% ipython --no-banner

In [1]: import numpy as np

In [2]: import numpy.linalg as la

In [3]: np.set_printoptions(precision=2, suppress=True, linewidth=140)

In [4]: X = np.load("a.npy")

In [5]: X
Out[5]: 
array([[2, 0, 1, 2, 1, 0],
       [0, 2, 0, 1, 2, 1],
       [1, 0, 2, 0, 1, 2],
       [2, 1, 0, 2, 0, 1],
       [1, 2, 1, 0, 2, 0],
       [0, 1, 2, 1, 0, 2]])

In [6]: W = np.array([[2, -1], [-3, -2], [1, 3], [-2, 0], [0, -1], [2, -2]])

In [7]: coef = np.array([3, 0])

In [8]: H = np.maximum(X @ W + coef, 0)

In [9]: (H > 0).mean(axis=0)
Out[9]: array([0.67, 0.  ])

In [10]: print(H)
[[ 4  0]
 [ 0  0]
 [11  0]
 [ 2  0]
 [ 0  0]
 [ 4  0]]

In [11]: cent = np.array([[0, 2], [6, 7]])

In [12]: print(H @ cent)
[[ 0  8]
 [ 0  0]
 [ 0 22]
 [ 0  4]
 [ 0  0]
 [ 0  8]]

In [13]: (H @ cent).round(6).argmax(axis=1)
Out[13]: array([1, 0, 1, 1, 0, 1])

In [14]: ev, V = la.eigh(X)

In [15]: ev
Out[15]: array([-1., -1.,  2.,  3.,  3.,  6.])

In [16]: np.round(V @ np.diag(ev) @ V.T, 2) + 0
Out[16]: 
array([[2., 0., 1., 2., 1., 0.],
       [0., 2., 0., 1., 2., 1.],
       [1., 0., 2., 0., 1., 2.],
       [2., 1., 0., 2., 0., 1.],
       [1., 2., 1., 0., 2., 0.],
       [0., 1., 2., 1., 0., 2.]])

In [17]: print(np.abs(V[:, -1]))
[0.41 0.41 0.41 0.41 0.41 0.41]

In [18]: la.eigvalsh(X + 3 * np.eye(6))
Out[18]: array([2., 2., 5., 6., 6., 9.])

In [19]: la.eigvalsh(X @ X)
Out[19]: array([ 1.,  1.,  4.,  9.,  9., 36.])

In [20]: feats = np.array([[1, 1, -1, -1, -1, -1, 1, 1],
    ...:     [1, 1, 1, 1, 1, 1, 1, 1],
    ...:     [1, -1, -1, 1, -1, 1, 1, -1]])

In [21]: # columns 2 and 4 are equal

In [22]: Y = np.array([[-7, 4],
    ...:     [-8, 5],
    ...:     [8, 7],
    ...:     [-4, 6],
    ...:     [0, -6],
    ...:     [-2, 0],
    ...:     [-5, 2],
    ...:     [0, -4]])

In [23]: np.einsum("ik,kj->ij", feats, Y)
Out[23]: 
array([[-22,   0],
       [-18,  14],
       [-18,  10]])

In [24]: print(np.einsum("ij,ij->i", feats, feats))
[8 8 8]

In [25]: T = np.stack([feats, -3 * feats, feats[::-1]])

In [26]: T.sum(axis=0)
Out[26]: 
array([[-1, -3,  1,  3,  1,  3, -1, -3],
       [-1, -1, -1, -1, -1, -1, -1, -1],
       [-1,  3,  1, -3,  1, -3, -1,  3]])

In [27]: print((T @ feats.T).shape)
(3, 3, 3)

In [28]: la.norm(T, axis=(1, 2))
Out[28]: array([ 4.9, 14.7,  4.9])

In [29]: rng = np.random.default_rng(20)

In [30]: Y = feats + rng.integers(-2, 3, (3, 2)) @ rng.integers(-2, 3, (2, 8))

In [31]: print(Y)
[[-2 -1 -5 -2 -5 -5 -3 -4]
 [ 2  1  2  1  2  3  3  3]
 [-3 -5 -7 -1 -7 -3 -3 -7]]

In [32]: Y - feats
Out[32]: 
array([[-3, -2, -4, -1, -4, -4, -4, -5],
       [ 1,  0,  1,  0,  1,  2,  2,  2],
       [-4, -4, -6, -2, -6, -4, -4, -6]])

In [33]: la.matrix_rank(Y - feats, tol=1e-8)
Out[33]: np.int64(2)

In [34]: print(np.abs(Y - feats).sum(axis=1))
[27  9 36]

In [35]: Y = feats / la.norm(feats, axis=1, keepdims=True)

In [36]: gram = Y @ Y.T

In [37]: print(np.degrees(np.arccos(np.clip(gram[2, 0], -1, 1))))
90.0

In [38]: (np.abs(gram) > 0.9).astype(int)
Out[38]: 
array([[1, 0, 0],
       [0, 1, 0],
       [0, 0, 1]])

In [39]: Y = feats / np.sqrt((feats ** 2).mean(axis=1, keepdims=True))

In [40]: feats - feats.mean(axis=1, keepdims=True)
Out[40]: 
array([[ 1.,  1., -1., -1., -1., -1.,  1.,  1.],
       [ 0.,  0.,  0.,  0.,  0.,  0.,  0.,  0.],
       [ 1., -1., -1.,  1., -1.,  1.,  1., -1.]])

In [41]: la.matrix_rank(feats - feats.mean(axis=1, keepdims=True))
Out[41]: np.int64(2)

In [42]: Y[0]
Out[42]: array([ 1.,  1., -1., -1., -1., -1.,  1.,  1.])

In [43]: cent = np.array([[-1, -1, -3, -2, -2]])

In [44]: mat = rng.normal(size=(36, 1)) @ cent + np.array([2, 0, 1, 0, 1])

In [45]: print(mat)
[[ 1.87 -0.13  0.62 -0.26  0.74]
 [ 2.64  0.64  2.92  1.28  2.28]
 [ 3.09  1.09  4.26  2.18  3.18]
 [ 3.2   1.2   4.61  2.4   3.4 ]
 [ 2.84  0.84  3.52  1.68  2.68]
 [ 1.4  -0.6  -0.8  -1.2  -0.2 ]
 [ 1.98 -0.02  0.94 -0.04  0.96]
 [ 2.46  0.46  2.37  0.91  1.91]
 [ 2.24  0.24  1.72  0.48  1.48]
 [ 3.43  1.43  5.28  2.85  3.85]
 [ 0.77 -1.23 -2.69 -2.46 -1.46]
 [ 3.22  1.22  4.65  2.43  3.43]
 [ 1.96 -0.04  0.87 -0.08  0.92]
 [-0.14 -2.14 -5.41 -4.27 -3.27]
 [ 4.55  2.55  8.65  5.1   6.1 ]
 [ 3.41  1.41  5.22  2.81  3.81]
 [ 2.72  0.72  3.17  1.45  2.45]
 [ 1.88 -0.12  0.65 -0.23  0.77]
 [ 3.71  1.71  6.14  3.43  4.43]
 [ 2.24  0.24  1.71  0.47  1.47]
 [ 2.03  0.03  1.09  0.06  1.06]
 [ 1.83 -0.17  0.49 -0.34  0.66]
 [ 4.39  2.39  8.17  4.78  5.78]
 [ 1.35 -0.65 -0.94 -1.29 -0.29]
 [ 0.4  -1.6  -3.79 -3.19 -2.19]
 [ 1.56 -0.44 -0.31 -0.87  0.13]
 [ 2.72  0.72  3.17  1.45  2.45]
 [ 2.61  0.61  2.84  1.23  2.23]
 [ 4.65  2.65  8.94  5.29  6.29]
 [ 1.52 -0.48 -0.43 -0.95  0.05]
 [ 0.5  -1.5  -3.51 -3.01 -2.01]
 [ 1.35 -0.65 -0.95 -1.3  -0.3 ]
 [ 4.98  2.98  9.93  5.95  6.95]
 [ 2.43  0.43  2.28  0.85  1.85]
 [ 2.1   0.1   1.31  0.21  1.21]
 [ 2.48  0.48  2.45  0.97  1.97]]

In [46]: # null space of dimension 3

In [47]: gram = np.cov(mat, rowvar=False)

In [48]: np.round(la.eigvalsh(gram)[::-1], 2) + 0
Out[48]: array([26.74,  0.  ,  0.  ,  0.  ,  0.  ])

In [49]: gram
Out[49]: 
array([[ 1.41,  1.41,  4.22,  2.81,  2.81],
       [ 1.41,  1.41,  4.22,  2.81,  2.81],
       [ 4.22,  4.22, 12.67,  8.44,  8.44],
       [ 2.81,  2.81,  8.44,  5.63,  5.63],
       [ 2.81,  2.81,  8.44,  5.63,  5.63]])

In [50]: np.corrcoef(mat[:, 0], mat[:, 1])[0, 1]
Out[50]: np.float64(1.0)

In [51]: mat.std(axis=0)
Out[51]: array([1.17, 1.17, 3.51, 2.34, 2.34])

In [52]: gram.shape
Out[52]: (5, 5)

In [53]: np.argsort(-mat.std(axis=0).round(6), kind="stable")
Out[53]: array([2, 3, 4, 0, 1])

In [54]: arr = np.load("test17.npy")

In [55]: arr.round(2) + 0
Out[55]: 
array([[-29.88,  55.8 , -11.94,  17.93,  21.88],
       [-26.09,  49.38, -10.12,  15.64,  18.31],
       [-25.56,  48.49,  -9.87,  15.32,  17.82],
       [-19.56,  38.27,  -7.13,  11.64,  12.4 ],
       [-16.66,  33.29,  -5.87,   9.83,   9.89],
       [ -7.32,  16.96,  -2.28,   3.86,   2.62],
       [ -6.32,  15.16,  -1.96,   3.2 ,   1.95],
       [ -3.54,  10.04,  -1.14,   1.36,   0.28],
       [ -3.35,   9.67,  -1.09,   1.23,   0.18],
       [ -1.66,   6.37,  -0.69,   0.11,  -0.6 ],
       [ -1.63,   6.31,  -0.69,   0.09,  -0.61],
       [ -0.94,   4.88,  -0.56,  -0.36,  -0.83],
       [ -0.93,   4.85,  -0.55,  -0.37,  -0.84],
       [  0.23,   2.07,  -0.39,  -1.07,  -0.93],
       [  0.37,   1.63,  -0.38,  -1.12,  -0.88],
       [  0.55,   0.49,  -0.32,  -1.02,  -0.52],
       [ -0.02,   0.  ,   0.01,   0.03,   0.01],
       [ -0.25,   0.02,   0.18,   0.43,   0.05],
       [ -0.59,   0.09,   0.48,   1.  ,   0.03],
       [ -0.74,   0.13,   0.63,   1.27,  -0.01],
       [ -1.74,   0.36,   2.09,   3.3 ,  -0.9 ],
       [ -2.25,   0.36,   3.36,   4.65,  -1.98],
       [ -2.41,   0.31,   3.88,   5.15,  -2.47],
       [ -2.73,   0.08,   5.33,   6.39,  -3.93],
       [ -2.78,   0.01,   5.65,   6.65,  -4.27],
       [ -2.97,  -0.54,   7.67,   8.13,  -6.48],
       [ -3.  ,  -1.06,   9.17,   9.11,  -8.2 ],
       [  5.64, -23.25,  43.07,  21.77, -52.71]])

In [56]: Xc = arr - arr.mean(axis=0)

In [57]: V = la.svd(Xc)[2][:3]

In [58]: Y = Xc - Xc @ V.T @ V

In [59]: np.round(np.cov(Xc @ V.T, rowvar=False), 2) + 0
Out[59]: 
array([[598.63,   0.  ,   0.  ],
       [  0.  , 107.55,   0.  ],
       [  0.  ,   0.  ,   5.34]])

In [60]: la.norm(Y, axis=1).round(6).argmax()
Out[60]: np.int64(0)

In [61]: np.round(Y.std(axis=0), 2) + 0
Out[61]: array([0., 0., 0., 0., 0.])

In [62]: round(la.norm(Y) / la.norm(Xc), 2)
Out[62]: np.float64(0.0)

In [63]: M = np.loadtxt("data.csv", delimiter=",")

In [64]: M.round(2) + 0
Out[64]: 
array([[-0.78,  0.39,  0.25,  0.25,  0.28, -0.13,  0.14],
       [-0.31, -0.25, -0.61,  0.42, -0.01,  0.5 , -0.19],
       [-0.25,  0.16, -0.27, -0.4 , -0.11, -0.35, -0.74],
       [-0.09,  0.52, -0.31, -0.51, -0.26,  0.38,  0.4 ],
       [ 0.09,  0.07, -0.58,  0.24, -0.04, -0.67,  0.39],
       [-0.44, -0.7 ,  0.  , -0.45, -0.06, -0.12,  0.31],
       [ 0.16,  0.01, -0.23, -0.29,  0.91,  0.08,  0.01]])

In [65]: x = np.array([5, 3, 4, 3, 3, 7, 0])

In [66]: rhs = M @ x

In [67]: coef, lr = np.zeros(7), 1 / la.norm(M, 2) ** 2

In [68]: for i in range(300):
    ...:     coef -= lr * M.T @ (M @ coef - rhs)
    ...:     if i % 50 == 0: print(i, round(la.norm(M @ coef - rhs), 2))
    ...: 
0 0.0
50 0.0
100 0.0
150 0.0
200 0.0
250 0.0

In [69]: print(round(la.cond(M), 2))
1.0
